$ python3 -q
>>> import numpy as np
>>> import numpy.linalg as la
>>> np.set_printoptions(suppress=True, linewidth=100)
>>> J = np.load("w.npy")
>>> J
array([[0., 1., 2., 0.],
       [2., 1., 1., 0.],
       [0., 0., 5., 2.],
       [0., 0., 2., 0.]])
>>> w, evecs = la.eig(J)
>>> np.round(np.sort(la.eigvals(J.T)), 1)
array([-1. , -0.7,  2. ,  5.7])
>>> np.round(np.sort(la.eigvals(J @ J)), 1)
array([ 0.5,  1. ,  4. , 32.5])
>>> J @ evecs[:, 0] - w[0] * evecs[:, 0]
array([0., 0., 0., 0.])
>>> w.round(1)
array([-1. ,  2. ,  5.7, -0.7])
>>> x = np.array([2, 1, 1, 1])
>>> a = np.maximum(J @ x, 0)
>>> np.flatnonzero(a > 1e-9)
array([0, 1, 2, 3])
>>> np.round(np.tanh(J @ x), 1)
array([1., 1., 1., 1.])
>>> J.T @ a
array([12.,  9., 51., 14.])
>>> a
array([3., 6., 7., 2.])
>>> rng = np.random.default_rng(508423)
>>> lab = rng.permutation(4)
>>> M2 = J[:, lab] * rng.choice([-1, 1], 4)
>>> M2
array([[ 1., -0., -0.,  2.],
       [ 1., -2., -0.,  1.],
       [ 0., -0., -2.,  5.],
       [ 0., -0., -0.,  2.]])
>>> Uu, _, Vt = la.svd(J.T @ M2)
>>> np.round(la.lstsq(J, M2)[0], 1) + 0
array([[ 0., -1.,  0.,  0.],
       [ 1.,  0.,  0.,  0.],
       [ 0.,  0.,  0.,  1.],
       [ 0.,  0., -1.,  0.]])
>>> lab = rng.permutation(4)
>>> lab
array([2, 1, 3, 0])
>>> M2 = J[lab][:, lab]
>>> np.trace(M2)
np.float64(6.0)
>>> np.round(np.sort(np.abs(la.eigvals(M2))), 1)
array([0.7, 1. , 2. , 5.7])
>>> x = np.array([4, 3, -2, -2])
>>> target = J @ x
>>> print(target)
[ -1.   9. -14.  -4.]
>>> np.round(la.solve(J.T, J[0]), 1)
array([ 1.,  0., -0., -0.])
>>> np.round(la.solve(J, target), 1)
array([ 4.,  3., -2., -2.])
>>> X = np.array([[0.0, 2.0], [2.0, 0.0]])
>>> M2 = np.array([[0, 1, 0], [0, 1, 1]])
>>> print(np.vstack([X, M2.T]).shape)
(5, 2)
>>> print(np.einsum("ik,kj->ij", X, M2))
[[0. 2. 2.]
 [0. 2. 0.]]
>>> print(la.matrix_rank(np.vstack([X, M2.T])))
2
>>> X @ M2
array([[0., 2., 2.],
       [0., 2., 0.]])
>>> w, evecs = la.eigh(X)
>>> x = np.array([2, -1])
>>> print(x @ X @ x / (x @ x), w[0], w[-1])
-1.6 -2.0 2.0
>>> print(np.abs(X).sum(axis=1).max(), np.abs(w).max())
2.0 2.0
>>> E = np.load("out9.npy")
>>> print(E.round(1))
[[-0.1  1.9  2.  -1.  -0.6]
 [-0.1 -2.   1.8 -0.8  1. ]
 [-1.9 -0.3 -1.  -1.9 -0.7]
 [ 0.6  1.  -0.8 -1.2  2.4]
 [-2.2  0.6  0.4  1.5  1.2]]
>>> f = np.array([1, 1, 2, 1, 0])
>>> M2 = E + np.outer(f, np.eye(5)[3])
>>> la.matrix_rank(la.inv(M2) - la.inv(E), tol=1e-8)
np.int64(1)
>>> la.matrix_rank(M2 - E)
np.int64(1)
>>> round(la.det(M2) / la.det(E), 1), round(1 + la.solve(E, f)[3], 1)
(np.float64(0.2), np.float64(0.2))
>>> M2 = np.array([[1, 2], [0, -2], [0, -1], [2, 0], [1, -1]])
>>> np.round(np.einsum("ik,kj->ji", E, M2), 1)
array([[-2.7, -0.7, -6.5,  0.5,  1.9],
       [-5.5,  0.9, -1.5, -2.3, -7.2]])
>>> np.round(M2.T @ E.T, 1)
array([[-2.7, -0.7, -6.5,  0.5,  1.9],
       [-5.5,  0.9, -1.5, -2.3, -7.2]])
>>> print(np.round(np.einsum("ij->j", E), 1))
[-3.8  1.1  2.4 -3.5  3.3]
>>> la.matrix_rank(E @ M2)
np.int64(2)
>>> np.vstack([E, M2.T]).shape
(7, 5)
>>> feats = np.diag(np.array([3, -8, -4]))
>>> feats
array([[ 3,  0,  0],
       [ 0, -8,  0],
       [ 0,  0, -4]])
>>> # splits into 3 blocks
>>> np.round(la.det(feats[::-1]), 1)
np.float64(-96.0)
>>> np.kron(np.eye(2, dtype=int), feats)
array([[ 3,  0,  0,  0,  0,  0],
       [ 0, -8,  0,  0,  0,  0],
       [ 0,  0, -4,  0,  0,  0],
       [ 0,  0,  0,  3,  0,  0],
       [ 0,  0,  0,  0, -8,  0],
       [ 0,  0,  0,  0,  0, -4]])
>>> round(float(la.eigvals(feats).sum().real), 1)
-9.0
>>> np.einsum("ij,ji->", feats, feats)
np.int64(89)
>>> np.round(la.det(feats.T), 1)
np.float64(96.0)
>>> w, evecs = la.eig(feats)
>>> print(np.round(np.sort(la.eigvals(feats.T)), 1))
[-8. -4.  3.]
>>> np.prod(w)
np.float64(96.0)
>>> np.round(la.pinv(feats), 1)
array([[ 0.3,  0. ,  0. ],
       [ 0. , -0.1,  0. ],
       [ 0. ,  0. , -0.2]])
>>> np.round(la.norm(feats, axis=0), 1)
array([3., 8., 4.])
>>> w, evecs = la.eigh(feats)
>>> x = np.array([1, 0, 0])
>>> x @ feats @ x
np.int64(3)
>>> evecs * np.maximum(w, 0) @ evecs.T
array([[3., 0., 0.],
       [0., 0., 0.],
       [0., 0., 0.]])
>>> np.abs(feats).sum(axis=1).max(), np.abs(w).max()
(np.int64(8), np.float64(8.0))
>>> np.round(la.eigvalsh(feats[1:, 1:]), 1)
array([-8., -4.])
>>> x @ feats @ x / (x @ x), w[0], w[-1]
(np.float64(3.0), np.float64(-8.0), np.float64(3.0))
>>> m1 = np.load("mat.npy")
>>> m1
array([[ 3,  4, -2],
       [ 5, -4,  3],
       [16,  0,  2]])
>>> M2 = np.array([[1, -1], [3, -1], [-3, -2]])
>>> print(np.vstack([m1, M2.T]).shape)
(5, 3)
>>> M2.T @ m1.T
array([[ 21, -16,  10],
       [ -3,  -7, -20]])
>>> la.matrix_rank(np.vstack([m1, M2.T]))
np.int64(3)
>>> M2 = m1[0, 0] * m1[1:] - np.outer(m1[1:, 0], m1[0])
>>> M2
array([[  0, -32,  19],
       [  0, -64,  38]])
>>> np.round(m1[:, 0] / m1[0, 0], 1)
array([1. , 1.7, 5.3])
>>> la.matrix_rank(M2), la.matrix_rank(m1)
(np.int64(1), np.int64(2))
>>> print(np.round(np.abs(la.eigvals(m1)).max(), 1))
2.0
>>> np.trace(m1)
np.int64(1)
>>> (m1 - m1.T) / 2
array([[ 0. , -0.5, -9. ],
       [ 0.5,  0. ,  1.5],
       [ 9. , -1.5,  0. ]])
>>> la.matrix_power(m1, 2)
array([[ -3,  -4,   2],
       [ 43,  36, -16],
       [ 80,  64, -28]])
>>> np.round(la.det(m1), 1)
np.float64(0.0)
>>> print(np.allclose(m1, m1.T))
False
>>> G = m1.T @ m1
>>> np.trace(G), (m1 ** 2).sum()
(np.int64(339), np.int64(339))
>>> la.matrix_rank(G)
np.int64(2)
>>> G
array([[290,  -8,  41],
       [ -8,  32, -20],
       [ 41, -20,  17]])
>>> M = np.load("m.npy")
>>> M
array([[ 0, -1,  1,  0, -2],
       [ 1,  0,  0,  2, -2],
       [-1,  0,  0,  2, -3],
       [ 0, -2, -2,  0,  1],
       [ 2,  2,  3, -1,  0]])
>>> Uu, s, Vt = la.svd(M, full_matrices=False)
>>> np.allclose(Uu * s @ Vt, M)
True
>>> print(s.round(1) + 0)
[5.  5.  1.8 1.8 0. ]
>>> F = np.loadtxt("dump.csv", delimiter=",")
>>> F
array([[ -0.9,   3.5,  -5.4,  -1.9],
       [  0.3,  -0.1,   2.7,   0.1],
       [  8. ,  -2.5, -10.8,   2.4],
       [  1. ,  -5.1,  13. ,   3.5],
       [  7.4,  -1.7,  -0.1,   5.2],
       [  4.4,  -2.6,   6.2,   4.5],
       [ -6.7,   3.8,   5. ,  -3.4],
       [ -0.1,  -1. ,   9.6,   2.8],
       [ -7.6,   8.4, -14.3,  -5.1],
       [  2.3,  -2.2,   2.8,   0.7],
       [  0.2,   0.2,  -4.9,  -1.3],
       [ -2.9,   0.6,   0.6,  -3.8],
       [ -0.3,  -1.7,  -4.4,  -4.1],
       [ -0.1,  -5. ,   8.6,  -2. ],
       [  3.5,   2.2, -21.9,   0. ],
       [ -7.2,  -3.6,   7.5,  -7.5],
       [ -5.9,  -1.2,   9.7,  -3. ],
       [  2.1,  -7.5,  20. ,   2.2],
       [  4.3,   2.4,  -8.5,   2.5],
       [ -3.6,   2.2,  -8. ,   1.8],
       [  3.2,  -1.7,  -3.1,   5.4],
       [  3. ,   4.7,   1.6,   5.4],
       [ -2.9,  -1. ,   9.9,  -3. ],
       [  3.5,   0.7,  -6.5,   5.1],
       [ -1.1,  -0.2,   0.4,  -0.5],
       [  0.7,  -4.4,  20.3,  -0.4],
       [ -5.1,   1.2,   3.4,  -3.9]])
>>> ang = np.radians(176)
>>> R = np.eye(4)
>>> R[2, 2] = R[0, 0] = np.cos(ang)
>>> R[2, 0], R[0, 2] = -np.sin(ang), np.sin(ang)
>>> R.round(1)
array([[-1. ,  0. ,  0.1,  0. ],
       [ 0. ,  1. ,  0. ,  0. ],
       [-0.1,  0. , -1. ,  0. ],
       [ 0. ,  0. ,  0. ,  1. ]])
>>> M2 = F @ R.T
>>> np.allclose(la.norm(F, axis=1), la.norm(M2, axis=1))
True
>>> np.round(la.det(R), 1), round(float(np.trace(R)), 1)
(np.float64(1.0), 0.0)
>>> Xc = F - F.mean(axis=0)
>>> evecs = la.svd(Xc)[2][:2]
>>> M2 = Xc - Xc @ evecs.T @ evecs
>>> np.round(M2.std(axis=0), 1)
array([0.9, 2. , 0.5, 1.5])
>>> la.norm(M2, axis=1).round(6).argmax()
np.int64(21)
>>> x = np.array([3, 8, 4, 5])
>>> target = F @ x
>>> np.round(la.lstsq(F, target)[0], 1)
array([3., 8., 4., 5.])
>>> target = target + 0.3 * rng.normal(size=27)
>>> target.round(1)
array([ -6.2,  11.8, -27.3,  31. ,  33.8,  40. ,  13.4,  43.8, -38.5,   3.7, -23.7, -20.8, -52. ,
       -15.4, -59.3, -58. ,  -3.7,  37.4,  10.1, -16.6,  10.2,  80.1,   8. ,  15.9,  -5.3,  46.4,
       -11.5])
>>> coef, *_ = la.lstsq(F, target)
>>> np.round(la.norm(target - F @ coef), 1)
np.float64(1.6)
>>> print([round(float(la.norm(la.solve(F.T @ F + lam * np.eye(4), F.T @ target))), 2) for lam in (0, 1, 10, 100)])
[10.67, 10.58, 9.9, 6.63]
>>> np.round(F.T @ (target - F @ coef), 1) + 0
array([0., 0., 0., 0.])
>>> coef.round(1)
array([3. , 8. , 4. , 4.9])
>>> D = la.norm(F[:, None] - F[None], axis=-1)
>>> print(D[15].round(6).argsort(kind="stable")[:4])
[15 16 22 26]
>>> print(np.flatnonzero(D[15] < D.mean() / 2))
[15 16 22]
>>> np.unravel_index(D.round(6).argmax(), D.shape)
(np.int64(14), np.int64(17))
>>> mat = np.load("arr.npy")
>>> mat
array([[-1,  2,  2, -2],
       [-1,  0, -1,  2],
       [-2,  2,  0,  0],
       [ 0,  1,  0,  1]])
>>> M2 = mat / np.sqrt((mat ** 2).mean(axis=1, keepdims=True))
>>> print(la.matrix_rank(M2) == la.matrix_rank(mat))
True
>>> print(M2[3].round(1))
[0.  1.4 0.  1.4]
>>> np.round(la.norm(M2, axis=1), 1)
array([2., 2., 2., 2.])
>>> np.round(mat - mat.mean(axis=1, keepdims=True), 1)
array([[-1.2,  1.8,  1.8, -2.2],
       [-1. ,  0. , -1. ,  2. ],
       [-2. ,  2. ,  0. ,  0. ],
       [-0.5,  0.5, -0.5,  0.5]])
>>> lab = rng.permutation(4)
>>> lab
array([2, 0, 1, 3])
>>> M2 = mat[lab][:, lab]
>>> np.round(np.sort(np.abs(la.eigvals(M2))), 1)
array([0.5, 1.7, 2.7, 2.7])
>>> print(np.trace(M2))
0
>>> mat.sum(axis=0)
array([-4,  5,  1,  1])
>>> np.unravel_index(np.abs(mat).argmax(), mat.shape)
(np.int64(0), np.int64(1))
>>> np.abs(mat).max()
np.int64(2)
>>> np.round(la.svd(mat, compute_uv=False), 1)
array([4.2, 3.1, 1. , 0.4])
>>> print(la.matrix_rank(mat))
4
>>> np.count_nonzero(mat)
np.int64(11)
>>> hat = np.triu(np.array([[2, -2, -3, 1], [-3, 1, -4, -3], [-4, -1, 2, 2], [-4, -3, 0, 2]]), 1) + np.eye(4)
>>> M2 = hat @ mat @ la.inv(hat)
>>> round(la.det(M2), 1)
np.float64(-6.0)
>>> hat @ mat - mat @ hat
array([[  8.,  -7.,   7.,   0.],
       [  8., -13.,  -3.,   0.],
       [  0.,  -2.,   2.,  10.],
       [  0.,   0.,   4.,   3.]])
